$ python3 -q
>>> import numpy as np
>>> np.set_printoptions(precision=2, suppress=True, linewidth=140, legacy="1.25")
>>> rnd = lambda a: np.round(a, 2) + 0
>>> feats = np.array([[-0.7, 0.3, 0.8, -1.2],
...     [0.6, -0.4, 0.9, 0.2],
...     [-0.3, 0.5, -1.1, 1.1]])
>>> feats[:, 2] *= 20
>>> feats
array([[ -0.7,   0.3,  16. ,  -1.2],
       [  0.6,  -0.4,  18. ,   0.2],
       [ -0.3,   0.5, -22. ,   1.1]])
>>> Uu, sv, Vt = np.linalg.svd(feats)
>>> rnd(sv)
array([32.64,  1.47,  0.53])
>>> np.argmax(sv[:-1] / (sv[1:] + 1e-6)) + 1
1
>>> other = Uu[:, :1] @ np.diag(sv[:1]) @ Vt[:1]
>>> rnd(np.linalg.norm(feats - other, 2)), rnd(sv[1])
(1.47, 1.47)
>>> np.linalg.matrix_rank(feats, rtol=0.05)
1
>>> np.linalg.matrix_rank(other)
1
>>> K = np.loadtxt("data.csv", delimiter=",")
>>> K
array([[ 0.,  1.,  6.,  7., -5.],
       [ 0.,  0.,  5.,  3.,  5.],
       [ 0.,  0.,  0.,  6., -7.],
       [ 0.,  0.,  0.,  0., -9.],
       [ 0.,  0.,  0.,  0.,  0.]])
>>> # triangular: eigenvalues sit on the diagonal
>>> np.unique(K.round(6), axis=0).shape
(5, 5)
>>> np.abs(np.diag(np.linalg.qr(K)[1])) > 1e-9
array([False, False, False, False, False])
>>> other = np.array([[-5, -3], [2, 4], [5, 4], [-3, 4], [-4, 4]])
>>> np.einsum("ik,kj->ji", K, other)
array([[ 31.,  -4.,  10.,  36.,   0.],
       [ 36.,  52.,  -4., -36.,   0.]])
>>> other.T @ K.T
array([[ 31.,  -4.,  10.,  36.,   0.],
       [ 36.,  52.,  -4., -36.,   0.]])
>>> np.einsum("ik,kj->ij", K, other)
array([[ 31.,  36.],
       [ -4.,  52.],
       [ 10.,  -4.],
       [ 36., -36.],
       [  0.,   0.]])
>>> np.linalg.matrix_rank(K @ other)
2
>>> K @ other
array([[ 31.,  36.],
       [ -4.,  52.],
       [ 10.,  -4.],
       [ 36., -36.],
       [  0.,   0.]])
